$ python -q
>>> import numpy as np
>>> np.set_printoptions(precision=2, suppress=True, linewidth=140)
>>> X = np.loadtxt("test12.csv", delimiter=",")
>>> print(X)
[[5. 1. 1. 1. 1. 1. 1. 1. 1. 1. 1.]
 [1. 5. 1. 1. 1. 1. 1. 1. 1. 1. 1.]
 [1. 1. 5. 1. 1. 1. 1. 1. 1. 1. 1.]
 [1. 1. 1. 5. 1. 1. 1. 1. 1. 1. 1.]
 [1. 1. 1. 1. 5. 1. 1. 1. 1. 1. 1.]
 [1. 1. 1. 1. 1. 5. 1. 1. 1. 1. 1.]
 [1. 1. 1. 1. 1. 1. 5. 1. 1. 1. 1.]
 [1. 1. 1. 1. 1. 1. 1. 5. 1. 1. 1.]
 [1. 1. 1. 1. 1. 1. 1. 1. 5. 1. 1.]
 [1. 1. 1. 1. 1. 1. 1. 1. 1. 5. 1.]
 [1. 1. 1. 1. 1. 1. 1. 1. 1. 1. 5.]]
>>> # symmetric
>>> x = np.array([-1, 1, 0, -1, 1, 0, -2, -2, -1, -2, 2])
>>> a = np.maximum(X @ x, 0)
>>> print(X.T @ a)
[ 3.  3.  3.  3.  3.  3.  3.  3.  3.  3. 15.]
>>> print(np.tanh(X @ x))
[-1.   -0.76 -1.   -1.   -0.76 -1.   -1.   -1.   -1.   -1.    1.  ]
>>> print(np.flatnonzero(a > 1e-9))
[10]
>>> print(X * (a > 1e-9)[:, None])
[[0. 0. 0. 0. 0. 0. 0. 0. 0. 0. 0.]
 [0. 0. 0. 0. 0. 0. 0. 0. 0. 0. 0.]
 [0. 0. 0. 0. 0. 0. 0. 0. 0. 0. 0.]
 [0. 0. 0. 0. 0. 0. 0. 0. 0. 0. 0.]
 [0. 0. 0. 0. 0. 0. 0. 0. 0. 0. 0.]
 [0. 0. 0. 0. 0. 0. 0. 0. 0. 0. 0.]
 [0. 0. 0. 0. 0. 0. 0. 0. 0. 0. 0.]
 [0. 0. 0. 0. 0. 0. 0. 0. 0. 0. 0.]
 [0. 0. 0. 0. 0. 0. 0. 0. 0. 0. 0.]
 [0. 0. 0. 0. 0. 0. 0. 0. 0. 0. 0.]
 [1. 1. 1. 1. 1. 1. 1. 1. 1. 1. 5.]]
>>> M = np.load("x.npy")
>>> print(M)
[[-2  0 -2 -1  0  0 -1  2 -3 -1  1  0 -2  0 -1 -3]
 [ 0 -2  0 -2  2  0 -2 -2 -1 -1  0 -1  0 -1 -3  3]
 [-2  0  0  0  0  2  1  2 -1  2 -2 -3 -1  0  3 -1]
 [-1 -2  0 -2  3  1 -2 -1  0 -4  0 -2  2 -3  1 -4]
 [ 0  2  0  3  0  0  1  1 -1  3  0 -2  1  0 -2 -2]
 [ 0  0  2  1  0  0  3 -4  2  2 -2 -2 -3  0  0 -2]
 [-1 -2  1 -2  1  3 -4  3  2  4  0  2 -4 -2  2  0]
 [ 2 -2  2 -1  1 -4  3 -4  0  1  1  2  1  1 -4  1]
 [-3 -1 -1  0 -1  2  2  0  4  0  3 -1 -2  1 -3  0]
 [-1 -1  2 -4  3  2  4  1  0 -4 -2 -2  2  2  3  3]
 [ 1  0 -2  0  0 -2  0  1  3 -2  0 -4 -1 -3  2 -2]
 [ 0 -1 -3 -2 -2 -2  2  2 -1 -2 -4 -2  2  0  1  4]
 [-2  0 -1  2  1 -3 -4  1 -2  2 -1  2  4 -1  1 -1]
 [ 0 -1  0 -3  0  0 -2  1  1  2 -3  0 -1  2 -1  3]
 [-1 -3  3  1 -2  0  2 -4 -3  3  2  1  1 -1  0  1]
 [-3  3 -1 -4 -2 -2  0  1  0  3 -2  4 -1  3  1  0]]
>>> # symmetric
>>> evals, V = np.linalg.eigh(M)
>>> x = np.array([-5, 5, -5, 9, -5, 3, -2, 0, -4, 0, -3, 1, 1, 7, 4, 2])
>>> print(np.abs(M).sum(axis=1).max(), round(float(np.abs(evals).max()), 2))
36 13.58
>>> out = np.array([[3, 0], [2, 0]])
>>> Z = np.array([[2, 2, -3], [2, 0, -2], [-2, 1, 0]])
>>> feats = np.kron(out, Z)
>>> print(feats)
[[ 6  6 -9  0  0  0]
 [ 6  0 -6  0  0  0]
 [-6  3  0  0  0  0]
 [ 4  4 -6  0  0  0]
 [ 4  0 -4  0  0  0]
 [-4  2  0  0  0  0]]
>>> x = np.array([-2, -1, 1, -1, 1, -2])
>>> print((feats * x).sum(axis=1))
[-27 -18   9 -18 -12   6]
>>> print(feats @ np.ones(6))
[ 3.  0. -3.  2.  0. -2.]
>>> print(feats * x)
[[-12  -6  -9   0   0   0]
 [-12   0  -6   0   0   0]
 [ 12  -3   0   0   0   0]
 [ -8  -4  -6   0   0   0]
 [ -8   0  -4   0   0   0]
 [  8  -2   0   0   0   0]]
>>> print(np.sign((feats @ x).round(6)))
[-1 -1  1 -1 -1  1]
>>> print(feats @ x)
[-27 -18   9 -18 -12   6]
>>> rng = np.random.default_rng(511)
>>> idx = rng.permutation(6)
>>> print(idx)
[3 2 1 5 4 0]
>>> out = feats[idx][:, idx]
>>> print(np.round(np.linalg.det(out), 2), round(np.linalg.det(feats[idx]), 2))
0.0 0.0
>>> print(np.allclose(out, feats))
False
>>> print(out)
[[ 0 -6  4  0  0  4]
 [ 0  0  3  0  0 -6]
 [ 0 -6  0  0  0  6]
 [ 0  0  2  0  0 -4]
 [ 0 -4  0  0  0  4]
 [ 0 -9  6  0  0  6]]
